$ python3 -q
>>> import numpy as np
>>> np.set_printoptions(precision=2, suppress=True, linewidth=200)
>>> rnd = lambda a: np.round(a, 2) + 0
>>> K = np.loadtxt("w.csv", delimiter=",")
>>> K
array([[ 0.,  0.,  0.],
       [ 0., -2., -8.],
       [-3.,  2., -3.],
       [ 0.,  0.,  0.],
       [ 4., -7., -2.],
       [-2., -1.,  0.],
       [ 0.,  0.,  0.],
       [ 0.,  0.,  0.],
       [ 0.,  0.,  0.],
       [-2., -1.,  0.],
       [ 0.,  0.,  0.],
       [-3.,  2., -3.],
       [ 0.,  0.,  0.],
       [ 3., -4., -5.],
       [ 0.,  0.,  0.],
       [ 3., -4., -5.],
       [ 1., -3.,  3.],
       [ 0.,  0.,  0.],
       [ 3., -4., -5.],
       [ 1., -3.,  3.],
       [ 1., -3.,  3.],
       [ 0., -2., -8.],
       [ 0.,  0.,  0.],
       [ 0.,  0.,  0.],
       [ 0.,  0.,  0.],
       [ 3., -4., -5.],
       [ 1., -3.,  3.]])
>>> cen = K - K.mean(axis=0)
>>> U, sigma, Vt = np.linalg.svd(cen, full_matrices=False)
>>> rnd(sigma ** 2 / (sigma ** 2).sum())
array([0.61, 0.36, 0.03])
>>> rnd(sigma)
array([16.41, 12.67,  3.58])
>>> np.abs(Vt[0]).argmax()
np.int64(2)
>>> np.searchsorted(np.cumsum(sigma ** 2) / (sigma ** 2).sum(), 0.9) + 1
np.int64(2)
>>> D = np.linalg.norm(K[:, None] - K[None], axis=-1)
>>> rnd(np.linalg.norm(K - K.mean(axis=0), axis=1))
array([1.85, 6.85, 5.1 , 1.85, 6.75, 2.68, 1.85, 1.85, 1.85, 2.68, 1.85, 5.1 , 1.85, 5.33, 1.85, 5.33, 4.54, 1.85, 5.33, 4.54, 4.54, 6.85, 1.85, 1.85, 1.85, 5.33, 4.54])
>>> (D + 1e9 * np.eye(27)).round(6).argmin(axis=1)
array([ 3, 21, 11,  0, 13,  9,  0,  0,  0,  5,  0,  2,  0, 15,  0, 13, 19,  0, 13, 16, 16,  1,  0,  0,  0, 13, 16])
>>> np.flatnonzero(D[9] < D.mean() / 2)
array([ 0,  3,  5,  6,  7,  8,  9, 10, 12, 14, 17, 22, 23, 24])
>>> rnd(D[:5, :5])
array([[ 0.  ,  8.25,  4.69,  0.  ,  8.31],
       [ 8.25,  0.  ,  7.07,  8.25,  8.77],
       [ 4.69,  7.07,  0.  ,  4.69, 11.45],
       [ 0.  ,  8.25,  4.69,  0.  ,  8.31],
       [ 8.31,  8.77, 11.45,  8.31,  0.  ]])
>>> D[9].round(6).argsort(kind="stable")[:4]
array([5, 9, 0, 3])
>>> np.linalg.matrix_rank(D ** 2)
np.int64(5)
>>> z = K[:, 0] > np.median(K[:, 0])
>>> u = K[z].mean(axis=0) - K[~z].mean(axis=0)
>>> rnd((((K - K.mean(axis=0)) @ u > 0) == z).mean())
np.float64(0.93)
>>> cen = (K - K.mean(axis=0)) / K.std(axis=0)
>>> np.argwhere(np.abs(cen) > 2)
array([[ 1,  2],
       [ 4,  0],
       [ 4,  1],
       [21,  2]])
>>> rnd(cen.std(axis=0))
array([1., 1., 1.])
>>> beta = np.linalg.lstsq(np.delete(cen, 0, axis=1), cen[:, 0])[0]
>>> np.abs(beta).argmax()
np.int64(0)
>>> data = np.array([[-1.7, -4.0, -8.0], [5.0, -4.7, 7.0], [-2.0, -4.0, -7.7]])
>>> data
array([[-1.7, -4. , -8. ],
       [ 5. , -4.7,  7. ],
       [-2. , -4. , -7.7]])
>>> round(np.log10(np.linalg.cond(data)))
2
>>> rnd(np.abs(np.linalg.svd(data)[2][-1]))
array([0.86, 0.35, 0.38])
>>> rnd(np.einsum("ij,ji->", data, data))
np.float64(20.27)
>>> rnd(np.linalg.det(data[::-1]))
np.float64(-28.08)
>>> rnd(np.poly(data))
array([  1.  ,  14.1 ,  89.27, -28.08])
>>> rnd(np.linalg.eigvals(data).sum().real)
np.float64(-14.1)
>>> np.kron(np.eye(2, dtype=int), data)
array([[-1.7, -4. , -8. , -0. , -0. , -0. ],
       [ 5. , -4.7,  7. ,  0. , -0. ,  0. ],
       [-2. , -4. , -7.7, -0. , -0. , -0. ],
       [-0. , -0. , -0. , -1.7, -4. , -8. ],
       [ 0. , -0. ,  0. ,  5. , -4.7,  7. ],
       [-0. , -0. , -0. , -2. , -4. , -7.7]])
>>> hat = np.triu(np.array([[5, 4, 2], [3, 2, 1], [3, 1, 1]]), 1) + np.eye(3)
>>> B = hat @ data @ np.linalg.inv(hat)
>>> rnd(hat @ data - data @ hat)
array([[ 16., -20.,  20.],
       [ -2., -24., -13.],
       [  0.,   8.,   8.]])
>>> rnd(np.linalg.det(B))
np.float64(28.08)
>>> arr = np.loadtxt("a.csv", delimiter=",")
>>> rnd(arr)
array([[-0.44, -0.87, -0.2 ],
       [ 0.37, -0.38,  0.85],
       [-0.82,  0.3 ,  0.49]])
>>> rng = np.random.default_rng(98407)
>>> z = rng.permutation(3)
>>> z
array([0, 1, 2])
>>> B = arr[z][:, z]
>>> rnd(np.linalg.det(B)), rnd(np.linalg.det(arr[z]))
(np.float64(1.0), np.float64(1.0))
>>> rnd(np.trace(B))
np.float64(-0.33)
>>> mat = np.eye(2, dtype=int)[rng.permutation(2)]
>>> mat
array([[1, 0],
       [0, 1]])
>>> vec = np.array([1, 3])
>>> mat @ vec
array([1, 3])
>>> np.linalg.matrix_power(mat - np.diag(np.diag(mat)), 2)
array([[0, 0],
       [0, 0]])
>>> np.linalg.matrix_rank(mat - mat[0, 0] * np.eye(2))
np.int64(0)
>>> [int(np.linalg.matrix_rank(np.linalg.matrix_power(mat, p))) for p in range(1, 3)]
[2, 2]
>>> mat @ mat
array([[1, 0],
       [0, 1]])
>>> np.prod(np.diag(mat)), rnd(np.linalg.det(mat))
(np.int64(1), np.float64(1.0))
>>> z = rng.permutation(2)
>>> B = mat[:, z] * rng.choice([-1, 1], 2)
>>> B
array([[1, 0],
       [0, 1]])
>>> U, _, Vt = np.linalg.svd(mat.T @ B)
>>> z
array([0, 1])
>>> O, V = np.linalg.qr(mat[:, :1])[0], np.linalg.qr(mat[:, 1:])[0]
>>> sigma = np.linalg.svd(O.T @ V, compute_uv=False)
>>> np.degrees(np.arccos(sigma.clip(0, 1)))
array([90.])
>>> rnd(np.linalg.norm(O @ O.T - V @ V.T, 2))
np.float64(1.0)
>>> (sigma > 0.9).sum()
np.int64(0)
>>> sigma
array([0.])
>>> A = np.tril(np.array([[-2, -4, -1, 4], [-8, -3, -3, -9], [-6, 4, -2, 8], [2, 4, -1, -9]]), -1) + np.eye(4, dtype=int)
>>> A
array([[ 1,  0,  0,  0],
       [-8,  1,  0,  0],
       [-6,  4,  1,  0],
       [ 2,  4, -1,  1]])
>>> [round(float(x), 2) for x in np.linalg.svd(A, compute_uv=False)[:3]]
[10.62, 5.17, 1.21]
>>> np.linalg.cond(A) > 100
np.True_
>>> rnd(np.linalg.norm(A, 2) / np.linalg.norm(A))
np.float64(0.89)
>>> B = A / np.linalg.norm(A, axis=1, keepdims=True)
>>> cov = B @ B.T
>>> (np.abs(cov) > 0.9).astype(int)
array([[1, 1, 0, 0],
       [1, 1, 0, 0],
       [0, 0, 1, 0],
       [0, 0, 0, 1]])
>>> rnd(cov[1])
array([-0.99,  1.  ,  0.89, -0.32])
